% ipython --no-banner

In [1]: import numpy as np

In [2]: from numpy import linalg as LA

In [3]: np.set_printoptions(suppress=True, linewidth=200)

In [4]: rng = np.random.default_rng(54553)

In [5]: J = rng.normal(size=(49, 3))

In [6]: J = 3 * J / LA.norm(J, axis=1, keepdims=True)

In [7]: print(J.round(2))
[[ 1.06  1.54  2.34]
 [ 2.65  0.78 -1.16]
 [-1.93  1.43 -1.8 ]
 [-0.13 -2.79 -1.09]
 [-1.26 -2.69 -0.4 ]
 [-1.35 -2.15 -1.6 ]
 [-2.66  0.18  1.37]
 [-0.12 -0.21  2.99]
 [-2.62  1.21 -0.81]
 [ 1.12  1.79  2.13]
 [ 1.21 -2.72 -0.41]
 [-0.26 -0.13 -2.99]
 [-1.93  2.21 -0.6 ]
 [-0.13  2.92  0.69]
 [-2.65 -0.9   1.07]
 [-2.49 -0.61  1.55]
 [ 2.19 -0.4   2.01]
 [-2.01  0.51  2.17]
 [-0.3   2.16  2.06]
 [-0.08 -3.    0.07]
 [ 1.2   2.51  1.13]
 [-0.19  2.7  -1.28]
 [-1.75 -2.05  1.31]
 [-1.81  1.88  1.48]
 [-2.13  2.04 -0.57]
 [ 1.98 -0.09 -2.25]
 [ 0.76 -2.75  0.91]
 [-1.89 -2.3  -0.38]
 [-1.64 -1.78  1.78]
 [-1.6  -1.37 -2.13]
 [ 0.67 -2.54  1.45]
 [-1.05  1.96  2.01]
 [ 1.81  2.38  0.27]
 [-0.68 -2.71  1.1 ]
 [ 1.2   2.16  1.7 ]
 [-1.55  2.05  1.55]
 [-2.56 -1.15  1.07]
 [-0.59 -1.95  2.21]
 [ 1.55  2.57 -0.05]
 [-2.79 -0.12  1.09]
 [ 2.12  1.81  1.1 ]
 [-2.54 -1.11 -1.15]
 [ 0.91 -0.93  2.7 ]
 [-2.9  -0.48  0.62]
 [ 0.37  2.8  -1.02]
 [-1.33 -0.9  -2.53]
 [-0.92 -2.62 -1.14]
 [-1.09  2.74 -0.55]
 [-1.67 -1.4   2.06]]

In [8]: M2 = J / np.sqrt((J ** 2).mean(axis=1, keepdims=True))

In [9]: M2[45].round(2)
Out[9]: array([-0.77, -0.52, -1.46])

In [10]: LA.matrix_rank(J - J.mean(axis=1, keepdims=True))
Out[10]: np.int64(2)

In [11]: x0 = np.array([2, 2, 2])

In [12]: target = J @ x0

In [13]: print(np.round(LA.pinv(J) @ J, 2) + 0)
[[1. 0. 0.]
 [0. 1. 0.]
 [0. 0. 1.]]

In [14]: target = target + 0.3 * rng.normal(size=49)

In [15]: target.round(2)
Out[15]: 
array([  9.54,   4.78,  -4.92,  -7.84,  -8.54,  -9.59,  -2.56,   5.37,  -4.89,   9.76,  -3.7 ,  -6.61,  -0.06,   6.29,  -5.28,  -2.97,   7.54,   1.58,   8.37,  -6.18,   9.58,   2.14,  -5.19,   3.07,
        -1.65,  -0.73,  -2.05,  -8.82,  -3.01,  -9.89,  -1.02,   5.99,   8.7 ,  -4.82,  10.05,   4.04,  -4.98,  -0.65,   8.06,  -3.56,  10.37,  -9.34,   5.4 ,  -5.34,   4.1 , -10.06,  -9.67,   2.09,
        -1.93])

In [16]: c, *_ = LA.lstsq(J, target)

In [17]: np.round(J.T @ (target - J @ c), 2) + 0
Out[17]: array([0., 0., 0.])

In [18]: round(float(LA.norm(target - J @ c)), 2)
Out[18]: 1.91

In [19]: labels = rng.integers(0, 2, 11)

In [20]: feats = np.triu((labels[:, None] == labels) & (rng.random((11, 11)) < 0.8), 1).astype(int)

In [21]: feats += feats.T

In [22]: feats
Out[22]: 
array([[0, 1, 1, 0, 0, 1, 1, 0, 0, 0, 0],
       [1, 0, 1, 0, 0, 1, 1, 0, 0, 0, 0],
       [1, 1, 0, 0, 0, 1, 1, 0, 0, 0, 0],
       [0, 0, 0, 0, 1, 0, 0, 1, 1, 1, 1],
       [0, 0, 0, 1, 0, 0, 0, 1, 1, 1, 1],
       [1, 1, 1, 0, 0, 0, 1, 0, 0, 0, 0],
       [1, 1, 1, 0, 0, 1, 0, 0, 0, 0, 0],
       [0, 0, 0, 1, 1, 0, 0, 0, 1, 1, 1],
       [0, 0, 0, 1, 1, 0, 0, 1, 0, 1, 1],
       [0, 0, 0, 1, 1, 0, 0, 1, 1, 0, 1],
       [0, 0, 0, 1, 1, 0, 0, 1, 1, 1, 0]])

In [23]: M2 = feats / np.sqrt((feats ** 2).mean(axis=1, keepdims=True))

In [24]: np.round(feats - feats.mean(axis=1, keepdims=True), 2)
Out[24]: 
array([[-0.36,  0.64,  0.64, -0.36, -0.36,  0.64,  0.64, -0.36, -0.36, -0.36, -0.36],
       [ 0.64, -0.36,  0.64, -0.36, -0.36,  0.64,  0.64, -0.36, -0.36, -0.36, -0.36],
       [ 0.64,  0.64, -0.36, -0.36, -0.36,  0.64,  0.64, -0.36, -0.36, -0.36, -0.36],
       [-0.45, -0.45, -0.45, -0.45,  0.55, -0.45, -0.45,  0.55,  0.55,  0.55,  0.55],
       [-0.45, -0.45, -0.45,  0.55, -0.45, -0.45, -0.45,  0.55,  0.55,  0.55,  0.55],
       [ 0.64,  0.64,  0.64, -0.36, -0.36, -0.36,  0.64, -0.36, -0.36, -0.36, -0.36],
       [ 0.64,  0.64,  0.64, -0.36, -0.36,  0.64, -0.36, -0.36, -0.36, -0.36, -0.36],
       [-0.45, -0.45, -0.45,  0.55,  0.55, -0.45, -0.45, -0.45,  0.55,  0.55,  0.55],
       [-0.45, -0.45, -0.45,  0.55,  0.55, -0.45, -0.45,  0.55, -0.45,  0.55,  0.55],
       [-0.45, -0.45, -0.45,  0.55,  0.55, -0.45, -0.45,  0.55,  0.55, -0.45,  0.55],
       [-0.45, -0.45, -0.45,  0.55,  0.55, -0.45, -0.45,  0.55,  0.55,  0.55, -0.45]])

In [25]: LA.matrix_rank(M2) == LA.matrix_rank(feats)
Out[25]: np.True_
